% ipython --no-banner

In [1]: import numpy as np

In [2]: import numpy.linalg as la

In [3]: np.set_printoptions(suppress=True, linewidth=120)

In [4]: data = np.load("mat.npy")

In [5]: data
Out[5]: 
array([[0.67, 0.33],
       [0.33, 0.67]])

In [6]: proj = np.triu(np.array([[-4, -1], [2, 3]]), 1) + np.eye(2)

In [7]: B = proj @ data @ la.inv(proj)

In [8]: np.trace(B), np.trace(data)
Out[8]: (np.float64(1.34), np.float64(1.34))

In [9]: np.einsum("ii->", data)
Out[9]: np.float64(1.34)

In [10]: B = data / np.sqrt((data ** 2).mean(axis=1, keepdims=True))

In [11]: B[0].round(2)
Out[11]: array([1.27, 0.62])

In [12]: np.round(la.norm(B, axis=1), 2)
Out[12]: array([1.41, 1.41])

In [13]: np.round(data - data.mean(axis=1, keepdims=True), 2)
Out[13]: 
array([[ 0.17, -0.17],
       [-0.17,  0.17]])

In [14]: la.matrix_rank(B) == la.matrix_rank(data)
Out[14]: np.True_

In [15]: rng = np.random.default_rng(14)

In [16]: B = data + rng.integers(-2, 3, (2, 1)) @ rng.integers(-2, 3, (1, 2))

In [17]: B
Out[17]: 
array([[-1.33,  2.33],
       [ 2.33, -1.33]])

In [18]: np.round(la.svd(B - data, compute_uv=False), 2) + 0
Out[18]: array([4., 0.])

In [19]: la.matrix_rank(B - data, tol=1e-8)
Out[19]: np.int64(1)

In [20]: evals, V = la.eigh(data)

In [21]: evals
Out[21]: array([0.34, 1.  ])

In [22]: evals.sum(), np.trace(data)
Out[22]: (np.float64(1.34), np.float64(1.34))

In [23]: np.round(np.abs(V[:, -1]), 2)
Out[23]: array([0.71, 0.71])

In [24]: np.round(la.eigvalsh(data + 2 * np.eye(2)), 2)
Out[24]: array([2.34, 3.  ])

In [25]: np.round(la.svd(data, compute_uv=False), 2)
Out[25]: array([1.  , 0.34])

In [26]: B = np.array([[3]])

In [27]: C = np.array([[-4, -2, -5, -3], [-8, -6, 2, -1], [-6, 4, -8, 4], [1, -9, -9, 5]])

In [28]: feats = np.block([[B, np.zeros((1, 4))], [np.zeros((4, 1)), C]])

In [29]: feats
Out[29]: 
array([[ 3.,  0.,  0.,  0.,  0.],
       [ 0., -4., -2., -5., -3.],
       [ 0., -8., -6.,  2., -1.],
       [ 0., -6.,  4., -8.,  4.],
       [ 0.,  1., -9., -9.,  5.]])

In [30]: proj = np.triu(np.array([[-4, 8, 3, -8, -6],
    ...:     [9, 5, 9, 3, -6],
    ...:     [-9, -9, -7, 0, -9],
    ...:     [9, -6, 6, 3, -7],
    ...:     [3, -5, -5, -8, 9]]), 1) + np.eye(5)

In [31]: B = proj @ feats @ la.inv(proj)

In [32]: proj @ feats - feats @ proj
Out[32]: 
array([[   0.,  -38.,  -21.,  108.,  -71.],
       [   0.,  -96.,   48.,   60., -104.],
       [   0.,   -9.,  153.,  105., -133.],
       [   0.,   -7.,  117.,   81.,  -91.],
       [   0.,    0.,   -9.,   -3., -138.]])

In [33]: np.trace(B), np.trace(feats)
Out[33]: (np.float64(-10.0), np.float64(-10.0))

In [34]: B
Out[34]: 
array([[   3.,  -38.,  321.,  222., 4144.],
       [   0., -100.,  910.,  343., 9961.],
       [   0.,  -17.,  228.,  134., 2842.],
       [   0.,  -13.,  184.,   94., 2205.],
       [   0.,    1.,  -18.,  -12., -235.]])

In [35]: np.round(np.poly(B), 2)
Out[35]: array([     1.,     10.,    -49.,    174.,   7082., -22542.])

In [36]: np.round(np.sort(la.eigvals(feats).real), 2)
Out[36]: array([-10.98, -10.98,   3.  ,   4.48,   4.48])

In [37]: (feats != 0).astype(int)
Out[37]: 
array([[1, 0, 0, 0, 0],
       [0, 1, 1, 1, 1],
       [0, 1, 1, 1, 1],
       [0, 1, 1, 1, 1],
       [0, 1, 1, 1, 1]])

In [38]: np.round(la.det(feats), 2)
Out[38]: np.float64(22542.0)

In [39]: mat = np.load("case18.npy")

In [40]: mat
Out[40]: 
array([[  0.6,  -0.1,  -0.2],
       [ -1.6,   0.1,   0.3],
       [  0.6,   0.3,   1.4],
       [  1.7,  -0.6,  -1.1],
       [ -0.7,  -1.1,   0.7],
       [ -0.1,  -0.5,   0.2],
       [ -0.5,   1. ,  -0.7],
       [  0.6,   1. ,  -0.2],
       [ -1.2,   0.2,  -1.1],
       [  0.2,   0.5,  -0.1],
       [  0.1,   0.9,   0.9],
       [  1.3,  -0.7,  -1.7],
       [  8. , -23. ,   1. ],
       [  0.3,  -0.6,  -2. ],
       [  1.1,   0. ,  -1.5],
       [  0.2,   0.4,   0.2],
       [  0.4,  -0.8,   1. ],
       [ -0.2,  -0.5,  -0.7],
       [ -0.5,   0.2,   1.1],
       [ -0.6,  -0.1,  -1. ],
       [  0.2,   0.5,  -1.2],
       [ -1.1,   0.6,   1.4],
       [ -0.1,  -1. ,   0.6],
       [ -0.1,   0. ,   0.1]])

In [41]: C = mat[[15, 5]].astype(float)

In [42]: for _ in range(4):
    ...:     lab = la.norm(mat[:, None] - C, axis=-1).argmin(axis=1)
    ...:     C = np.array([mat[lab == j].mean(axis=0) for j in range(2)])
    ...: 

In [43]: lab
Out[43]: array([0, 0, 0, 0, 0, 0, 0, 0, 0, 0, 0, 0, 1, 0, 0, 0, 0, 0, 0, 0, 0, 0, 0, 0])

In [44]: np.bincount(lab)
Out[44]: array([23,  1])

In [45]: np.round(C[1] - C[0], 2)
Out[45]: array([  7.97, -22.99,   1.16])
